$ ipython --no-banner

In [1]: import numpy as np

In [2]: np.set_printoptions(precision=3, suppress=True, linewidth=200, legacy="1.25")

In [3]: M = np.maximum(np.array([[0, -2, -1, 2],
   ...:     [2, -3, -3, 0],
   ...:     [-1, -1, 2, 3],
   ...:     [0, 3, 3, 2],
   ...:     [-2, -3, -2, -1],
   ...:     [-3, 2, 3, -1],
   ...:     [0, -2, 2, -2],
   ...:     [3, 1, -2, -1],
   ...:     [1, 2, -2, 1],
   ...:     [-2, 2, 2, -1],
   ...:     [0, -1, 3, -3]]) @ np.array([[1, 3, 3, -3, 3, -3, 2, 2, -1, 2, -3, 2, 3, -2],
   ...:     [-2, -2, 3, -3, 2, 0, -1, -1, 3, 1, 0, -3, 0, -2],
   ...:     [1, -3, 0, 3, -3, -1, 1, -3, 0, -2, 2, 1, 2, -1],
   ...:     [-3, -2, 0, 3, -3, 0, 2, -2, -3, -1, -1, 1, -3, 1]]) + np.array([-1, -1, 1, 2, -1, -1, 0, -1, -1, -1, 1, 1, 0, -2]), 0)

In [4]: print(M)
[[ 0  2  0 11  0  0  5  0  0  0  0  8  0  5]
 [ 4 20  0  0  8  0  4 15  0  6  0 11  0  3]
 [ 0  0  0 23  0  0  7  0  0  0  5  7  0  3]
 [ 0  0 10  8  0  0  4  0  2  0  5  0  0  0]
 [ 4  7  0  8  0  7  0  6  0  0  4  3  0  9]
 [ 0  0  0 11  0  5  0  0 11  0 17  0  0  0]
 [11  1  0  8  0  0  0  0  0  0  7  7 10  0]
 [ 1 14 13  0 19  0  1 12  2 11  0  1  8  0]
 [ 0  2 10  0  9  0  0  3  1  6  0  0  0  0]
 [ 0  0  1  5  0  3  0  0 10  0 12  0  1  0]
 [13  0  0  5  0  0  0  0  5  0 10  4 15  0]]

In [5]: A2 = np.array([[-3, -3],
   ...:     [-2, -2],
   ...:     [1, 0],
   ...:     [1, -3],
   ...:     [-2, -2],
   ...:     [-1, 2],
   ...:     [-3, 0],
   ...:     [-2, 2],
   ...:     [1, 1],
   ...:     [1, 2],
   ...:     [3, 2],
   ...:     [0, 1],
   ...:     [-1, 0],
   ...:     [-2, -1]])

In [6]: print(M @ A2)
[[ -18  -34]
 [-110  -18]
 [  11  -55]
 [  23  -12]
 [ -43  -22]
 [  68   22]
 [ -16  -38]
 [ -78  -20]
 [ -11   -3]
 [  48   25]
 [ -14  -25]]

In [7]: print(np.linalg.matrix_rank(M @ A2))
2

In [8]: print(np.einsum("ik,kj->ji", M, A2))
[[ -18 -110   11   23  -43   68  -16  -78  -11   48  -14]
 [ -34  -18  -55  -12  -22   22  -38  -20   -3   25  -25]]

In [9]: print(np.einsum("ik,kj->ij", M, A2))
[[ -18  -34]
 [-110  -18]
 [  11  -55]
 [  23  -12]
 [ -43  -22]
 [  68   22]
 [ -16  -38]
 [ -78  -20]
 [ -11   -3]
 [  48   25]
 [ -14  -25]]

In [10]: print(np.einsum("ij,ij->i", M, M))
[ 239  887  661  209  320  556  384 1062  231  280  560]
